In [1]: import numpy as np

In [2]: import numpy.linalg as la

In [3]: np.set_printoptions(precision=3, suppress=True, linewidth=140, sign=" ")

In [4]: tidy = lambda a: np.round(a, 3) + 0

In [5]: mat = np.loadtxt("layer3.csv", delimiter=",")

In [6]: mat
Out[6]: 
array([[-1.,  7., 11.,  6.],
       [ 0.,  0.,  0.,  0.],
       [-2.,  2.,  6.,  7.],
       [-2.,  2.,  6.,  7.],
       [ 3.,  1., 11.,  9.],
       [-1.,  4.,  3.,  4.],
       [ 1.,  5.,  5., -1.],
       [-1.,  4.,  3.,  4.],
       [-1., -2.,  3.,  3.],
       [ 4., -3.,  8.,  5.],
       [-1.,  4.,  3.,  4.],
       [ 5.,  8., 13.,  5.],
       [ 0.,  3.,  8.,  2.],
       [-2.,  2.,  6.,  7.],
       [ 1.,  5.,  5., -1.],
       [ 5., -1.,  5.,  2.],
       [ 3.,  1., 11.,  9.],
       [ 1.,  5.,  5., -1.],
       [ 0.,  0.,  0.,  0.],
       [ 0.,  0.,  0.,  0.],
       [ 0.,  0.,  0.,  0.],
       [ 1.,  5.,  5., -1.],
       [-1.,  4.,  3.,  4.],
       [ 1.,  5.,  5., -1.],
       [-1.,  4.,  3.,  4.],
       [ 0.,  3.,  8.,  2.],
       [ 0.,  9.,  8.,  3.],
       [ 0.,  0.,  0.,  0.],
       [ 5., -1.,  5.,  2.],
       [-1., -2.,  3.,  3.]])

In [7]: x = np.array([-5, 3, -1, -2])

In [8]: y = mat @ x

In [9]: tidy(la.lstsq(mat, y)[0])
Out[9]: array([-5.,  3., -1., -2.])

In [10]: print(tidy(la.pinv(mat) @ mat))
[[ 1.  0.  0.  0.]
 [ 0.  1.  0.  0.]
 [ 0.  0.  1.  0.]
 [ 0.  0.  0.  1.]]

In [11]: rng = np.random.default_rng(74)

In [12]: y = y + 0.3 * rng.normal(size=30)

In [13]: tidy(y)
Out[13]: 
array([  3.074,   0.062,  -3.779,  -4.069, -41.259,   5.904,   7.013,   6.053, -10.059, -46.756,   6.463, -23.7  ,  -3.094,  -3.978,
         7.106, -36.925, -41.317,   6.566,   0.029,   0.44 ,   0.083,   7.26 ,   6.061,   7.033,   5.705,  -2.609,  12.764,   0.112,
       -36.949, -10.379])

In [14]: c, *_ = la.lstsq(mat, y)

In [15]: tidy(la.norm(y - mat @ c))
Out[15]: np.float64(1.232)

In [16]: print(tidy(c))
[-4.991  3.006 -0.999 -2.007]

In [17]: F = np.load("out1.npy")

In [18]: F
Out[18]: 
array([[  2,   1,   2,   0,   3,   2,   1,   3,   0,   1],
       [  3,   3,   5,   1,   5,   3,   2,   3,   0,   3],
       [  4,   4,   7,   1,   6,   4,   5,   6,   1,   6],
       [  6,   6,   8,   3,   6,   6,   5,   8,   1,   6],
       [  7,   9,  10,   3,   9,   9,   8,   9,   2,   8],
       [  9,  12,  11,   3,  11,   9,  11,  10,   2,   8],
       [  9,  15,  11,   3,  12,  12,  14,  13,   5,  10],
       [ 11,  18,  12,   6,  12,  14,  17,  14,   8,  13],
       [ 14,  21,  15,   9,  14,  16,  18,  16,  11,  15],
       [ 16,  23,  15,  12,  14,  18,  19,  16,  12,  15],
       [ 19,  24,  16,  12,  17,  18,  21,  16,  15,  17],
       [ 20,  25,  17,  12,  19,  20,  21,  18,  17,  17],
       [ 21,  25,  19,  13,  22,  22,  24,  19,  19,  18],
       [ 23,  28,  20,  15,  25,  22,  25,  22,  19,  21]])

In [19]: tidy(la.norm(F, 2) / la.norm(F))
Out[19]: np.float64(0.994)

In [20]: la.cond(F) > 100
Out[20]: np.True_

In [21]: np.argsort(-la.norm(F, axis=0).round(6), kind="stable")[:3]
Out[21]: array([ 1,  6,  5])

In [22]: [round(float(x), 3) for x in la.svd(F, compute_uv=False)[:3]]
Out[22]: [160.058, 13.732, 7.395]

In [23]: tidy(np.abs(la.svd(F)[2][-1]))
Out[23]: array([ 0.3  ,  0.187,  0.526,  0.112,  0.054,  0.468,  0.053,  0.219,  0.272,  0.489])

In [24]: A2 = np.c_[F[:, :2] @ np.array([[-2, 1], [0, 1]]), np.array([2, -5, 1, 1, 2, -3, -4, -5, -5, -5, 2, 2, -5, 1])]

In [25]: A2
Out[25]: 
array([[ -4,   3,   2],
       [ -6,   6,  -5],
       [ -8,   8,   1],
       [-12,  12,   1],
       [-14,  16,   2],
       [-18,  21,  -3],
       [-18,  24,  -4],
       [-22,  29,  -5],
       [-28,  35,  -5],
       [-32,  39,  -5],
       [-38,  43,   2],
       [-40,  45,   2],
       [-42,  46,  -5],
       [-46,  51,   1]])

In [26]: tidy(la.norm(la.qr(F)[0].T @ A2, axis=0) ** 2 / ((A2 ** 2).sum(axis=0) + 1e-12))
Out[26]: array([ 1.   ,  1.   ,  0.836])
